% python3 -q
>>> import numpy as np
>>> np.set_printoptions(precision=3, suppress=True, linewidth=120)
>>> M2 = np.array([[3, 2, -3, -2, 1, -2, 3, 1, 1],
...     [3, -1, 0, -2, -1, -3, 0, -1, -1],
...     [2, -3, 0, 3, -2, 0, 1, 1, -3]])
>>> M = M2.T @ M2
>>> M
array([[ 22,  -3,  -9,  -6,  -4, -15,  11,   2,  -6],
       [ -3,  14,  -6, -11,   9,  -1,   3,   0,  12],
       [ -9,  -6,   9,   6,  -3,   6,  -9,  -3,  -3],
       [ -6, -11,   6,  17,  -6,  10,  -3,   3,  -9],
       [ -4,   9,  -3,  -6,   6,   1,   1,   0,   8],
       [-15,  -1,   6,  10,   1,  13,  -6,   1,   1],
       [ 11,   3,  -9,  -3,   1,  -6,  10,   4,   0],
       [  2,   0,  -3,   3,   0,   1,   4,   3,  -1],
       [ -6,  12,  -3,  -9,   8,   1,   0,  -1,  11]])
>>> left, s, Vt = np.linalg.svd(M, full_matrices=False)
>>> (s > 1e-8).sum()
np.int64(3)
>>> np.round(left.T @ M @ Vt.T, 3) + 0
array([[50.715,  0.   ,  0.   ,  0.   ,  0.   ,  0.   ,  0.   ,  0.   ,  0.   ],
       [ 0.   , 40.4  ,  0.   ,  0.   ,  0.   ,  0.   ,  0.   ,  0.   ,  0.   ],
       [ 0.   ,  0.   , 13.884,  0.   ,  0.   ,  0.   ,  0.   ,  0.   ,  0.   ],
       [ 0.   ,  0.   ,  0.   ,  0.   ,  0.   ,  0.   ,  0.   ,  0.   ,  0.   ],
       [ 0.   ,  0.   ,  0.   ,  0.   ,  0.   ,  0.   ,  0.   ,  0.   ,  0.   ],
       [ 0.   ,  0.   ,  0.   ,  0.   ,  0.   ,  0.   ,  0.   ,  0.   ,  0.   ],
       [ 0.   ,  0.   ,  0.   ,  0.   ,  0.   ,  0.   ,  0.   ,  0.   ,  0.   ],
       [ 0.   ,  0.   ,  0.   ,  0.   ,  0.   ,  0.   ,  0.   ,  0.   ,  0.   ],
       [ 0.   ,  0.   ,  0.   ,  0.   ,  0.   ,  0.   ,  0.   ,  0.   ,  0.   ]])
>>> left.shape, s.shape, Vt.shape
((9, 9), (9,), (9, 9))
>>> rng = np.random.default_rng(71)
>>> lab = rng.permutation(9)
>>> lab
array([2, 1, 7, 8, 6, 4, 5, 0, 3])
>>> M2 = M[lab][:, lab]
>>> print(M2)
[[  9  -6  -3  -3  -9  -3   6  -9   6]
 [ -6  14   0  12   3   9  -1  -3 -11]
 [ -3   0   3  -1   4   0   1   2   3]
 [ -3  12  -1  11   0   8   1  -6  -9]
 [ -9   3   4   0  10   1  -6  11  -3]
 [ -3   9   0   8   1   6   1  -4  -6]
 [  6  -1   1   1  -6   1  13 -15  10]
 [ -9  -3   2  -6  11  -4 -15  22  -6]
 [  6 -11   3  -9  -3  -6  10  -6  17]]
>>> np.round(np.sort(np.abs(np.linalg.eigvals(M2))), 3) + 0
array([ 0.   ,  0.   ,  0.   ,  0.   ,  0.   ,  0.   , 13.884, 40.4  , 50.715])
>>> print(np.diag(M2))
[ 9 14  3 11 10  6 13 22 17]
>>> evals, evecs = np.linalg.eigh(M)
>>> np.round(np.linalg.eigvalsh(M @ M), 3) + 0
array([   0.   ,    0.   ,    0.   ,    0.   ,    0.   ,    0.   ,  192.778, 1632.179, 2572.043])
>>> np.abs(evecs[:, -1]).round(6).argmax()
np.int64(0)
>>> np.round(evecs @ np.diag(evals) @ evecs.T, 3) + 0
array([[ 22.,  -3.,  -9.,  -6.,  -4., -15.,  11.,   2.,  -6.],
       [ -3.,  14.,  -6., -11.,   9.,  -1.,   3.,   0.,  12.],
       [ -9.,  -6.,   9.,   6.,  -3.,   6.,  -9.,  -3.,  -3.],
       [ -6., -11.,   6.,  17.,  -6.,  10.,  -3.,   3.,  -9.],
       [ -4.,   9.,  -3.,  -6.,   6.,   1.,   1.,   0.,   8.],
       [-15.,  -1.,   6.,  10.,   1.,  13.,  -6.,   1.,   1.],
       [ 11.,   3.,  -9.,  -3.,   1.,  -6.,  10.,   4.,   0.],
       [  2.,   0.,  -3.,   3.,   0.,   1.,   4.,   3.,  -1.],
       [ -6.,  12.,  -3.,  -9.,   8.,   1.,   0.,  -1.,  11.]])
>>> np.linalg.eigvalsh(M + 3 * np.eye(9))
array([ 3.   ,  3.   ,  3.   ,  3.   ,  3.   ,  3.   , 16.884, 43.4  , 53.715])
>>> round(float(evals.sum()), 3), np.trace(M)
(105.0, np.int64(105))
>>> t3 = np.stack([M, 3 * M, M[::-1]])
>>> np.einsum("bij,cij->bc", t3, t3)
array([[ 4397, 13191,   -32],
       [13191, 39573,   -96],
       [  -32,   -96,  4397]])
>>> np.round(np.linalg.det(t3), 3) + 0
array([0., 0., 0.])
>>> t3.shape
(3, 9, 9)
>>> t3.sum(axis=0)
array([[ 82,   0, -39, -33,  -8, -59,  44,   7, -13],
       [-10,  56, -27, -41,  36,  -3,  16,   3,  47],
       [-25, -21,  27,  21, -11,  18, -26,  -8, -12],
       [-39, -45,  30,  78, -23,  53, -18,  13, -35],
       [-20,  45, -15, -30,  30,   5,   5,   0,  40],
       [-66, -15,  30,  57,  -2,  62, -27,   7,  -5],
       [ 35,   6, -27,  -6,   1, -18,  31,  13,  -3],
       [  5,  14, -18,   1,   9,   3,  19,  12,   8],
       [ -2,  45, -21, -42,  28, -11,  11,  -2,  38]])
>>> np.linalg.matrix_rank(t3)
array([3, 3, 3])
>>> mat = np.loadtxt("m.csv", delimiter=",")
>>> mat
array([[-2.1  ,  1.2  ,  1.5  ,  0.5  , -0.1  ],
       [-0.7  , -1.4  ,  0.9  ,  2.   ,  0.3  ],
       [-0.3  ,  0.2  , -2.8  ,  0.   , -1.   ],
       [-0.7  , -0.1  , -0.2  , -1.1  , -1.4  ],
       [-1.118,  0.462, -0.237, -0.546,  1.596],
       [-1.1  ,  0.5  , -0.2  , -0.5  ,  1.6  ]])
>>> C2 = mat.T @ mat
>>> (mat @ mat.T).shape
(6, 6)
>>> np.linalg.eigvalsh(C2)[::-1]
array([14.965,  9.878,  6.038,  4.961,  1.222])
>>> np.linalg.matrix_rank(C2)
np.int64(5)
>>> np.linalg.svd(mat, compute_uv=False) ** 2
array([14.965,  9.878,  6.038,  4.961,  1.222])
>>> np.diag(C2)
array([ 7.94 ,  3.913, 11.036,  6.008,  8.167])
>>> W0 = np.load("case11.npy")
>>> W0
array([[-2.4 ,  0.24,  0.84],
       [-0.4 ,  0.04,  0.14],
       [-2.2 ,  0.22,  0.77],
       [-2.  ,  0.2 ,  0.7 ],
       [-0.2 ,  0.02,  0.07],
       [ 0.2 , -0.02, -0.07]])
>>> np.unique(W0.round(6), axis=0).shape
(6, 3)
>>> np.linalg.lstsq(W0[:-1].T, W0[-1])[2]
np.int32(1)
>>> np.allclose(W0[:-1].T @ np.linalg.lstsq(W0[:-1].T, W0[-1])[0], W0[-1])
True
>>> M2 = np.array([[0, 1, 1], [1, -1, -1], [-2, -3, -3]])
>>> np.vstack([W0, M2.T]).shape
(9, 3)
>>> np.einsum("ik,kj->ji", W0, M2)
array([[-1.44, -0.24, -1.32, -1.2 , -0.12,  0.12],
       [-5.16, -0.86, -4.73, -4.3 , -0.43,  0.43],
       [-5.16, -0.86, -4.73, -4.3 , -0.43,  0.43]])
>>> rk = np.linalg.matrix_rank(W0)
>>> rk
np.int64(1)
>>> null = np.linalg.svd(W0)[2][rk:].T
>>> print(null @ null.T)
[[ 0.117  0.088  0.309]
 [ 0.088  0.991 -0.031]
 [ 0.309 -0.031  0.892]]
>>> np.linalg.matrix_rank(W0, rtol=0.1)
np.int64(1)
>>> feats = np.load("test7.npy")
>>> feats
array([[ 0.659, -0.161,  0.044,  0.014,  0.13 , -0.144,  0.232,  0.309, -0.099],
       [-0.161,  0.439, -0.204, -0.025,  0.237, -0.026,  0.245, -0.153,  0.195],
       [ 0.044, -0.204,  0.206,  0.221, -0.108,  0.151, -0.111,  0.13 ,  0.086],
       [ 0.014, -0.025,  0.221,  0.908,  0.075, -0.082,  0.01 , -0.123,  0.077],
       [ 0.13 ,  0.237, -0.108,  0.075,  0.83 ,  0.14 , -0.119,  0.046, -0.12 ],
       [-0.144, -0.026,  0.151, -0.082,  0.14 ,  0.506, -0.204,  0.233,  0.29 ],
       [ 0.232,  0.245, -0.111,  0.01 , -0.119, -0.204,  0.535,  0.035,  0.256],
       [ 0.309, -0.153,  0.13 , -0.123,  0.046,  0.233,  0.035,  0.359,  0.149],
       [-0.099,  0.195,  0.086,  0.077, -0.12 ,  0.29 ,  0.256,  0.149,  0.557]])
>>> left, s, Vt = np.linalg.svd(feats)
>>> evecs = Vt[:(s > 1e-8).sum()]
>>> x0 = feats[6] + -2 * feats[4] + rng.integers(2) * np.eye(9)[1]
>>> x0
array([-0.029,  0.771,  0.106, -0.14 , -1.78 , -0.484,  0.773, -0.057,  0.495])
>>> evecs.T @ evecs
array([[ 0.659, -0.161,  0.044,  0.014,  0.13 , -0.144,  0.232,  0.309, -0.099],
       [-0.161,  0.439, -0.204, -0.025,  0.237, -0.026,  0.245, -0.153,  0.195],
       [ 0.044, -0.204,  0.206,  0.221, -0.108,  0.151, -0.111,  0.13 ,  0.086],
       [ 0.014, -0.025,  0.221,  0.908,  0.075, -0.082,  0.01 , -0.123,  0.077],
       [ 0.13 ,  0.237, -0.108,  0.075,  0.83 ,  0.14 , -0.119,  0.046, -0.12 ],
       [-0.144, -0.026,  0.151, -0.082,  0.14 ,  0.506, -0.204,  0.233,  0.29 ],
       [ 0.232,  0.245, -0.111,  0.01 , -0.119, -0.204,  0.535,  0.035,  0.256],
       [ 0.309, -0.153,  0.13 , -0.123,  0.046,  0.233,  0.035,  0.359,  0.149],
       [-0.099,  0.195,  0.086,  0.077, -0.12 ,  0.29 ,  0.256,  0.149,  0.557]])
>>> np.linalg.matrix_rank(np.vstack([feats, x0]))
np.int64(6)
>>> x0 = np.array([8, 4, 7, 7, 7])
>>> rhs = mat @ x0
>>> np.linalg.lstsq(mat, rhs)[0]
array([8., 4., 7., 7., 7.])
>>> try:
...     np.linalg.solve(mat, rhs)
... except np.linalg.LinAlgError as e:
...     print("failed:", e)
... 
failed: Last 2 dimensions of the array must be square
>>> rhs
array([  1.3  ,  11.2  , -28.2  , -24.9  ,  -1.405,  -0.5  ])
>>> np.linalg.solve(mat.T @ mat, mat.T @ rhs)
array([8., 4., 7., 7., 7.])
>>> rhs = rhs + 0.1 * rng.normal(size=6)
>>> rhs
array([  1.158,  11.143, -28.231, -24.826,  -1.4  ,  -0.539])
>>> c, *_ = np.linalg.lstsq(mat, rhs)
>>> c
array([8.017, 3.933, 7.005, 6.929, 6.998])
>>> print(np.round(mat.T @ (rhs - mat @ c), 3) + 0)
[0. 0. 0. 0. 0.]
>>> M2 = feats / np.linalg.norm(feats, axis=1, keepdims=True)
>>> C2 = M2 @ M2.T
>>> (C2 - 2 * np.eye(9)).round(6).argmax(axis=1)
array([7, 6, 3, 2, 1, 7, 1, 0, 5])
>>> np.argwhere(np.triu(np.abs(C2) > 0.95, 1))
array([], shape=(0, 2), dtype=int64)
>>> (np.abs(C2) > 0.9).astype(int)
array([[1, 0, 0, 0, 0, 0, 0, 0, 0],
       [0, 1, 0, 0, 0, 0, 0, 0, 0],
       [0, 0, 1, 0, 0, 0, 0, 0, 0],
       [0, 0, 0, 1, 0, 0, 0, 0, 0],
       [0, 0, 0, 0, 1, 0, 0, 0, 0],
       [0, 0, 0, 0, 0, 1, 0, 0, 0],
       [0, 0, 0, 0, 0, 0, 1, 0, 0],
       [0, 0, 0, 0, 0, 0, 0, 1, 0],
       [0, 0, 0, 0, 0, 0, 0, 0, 1]])
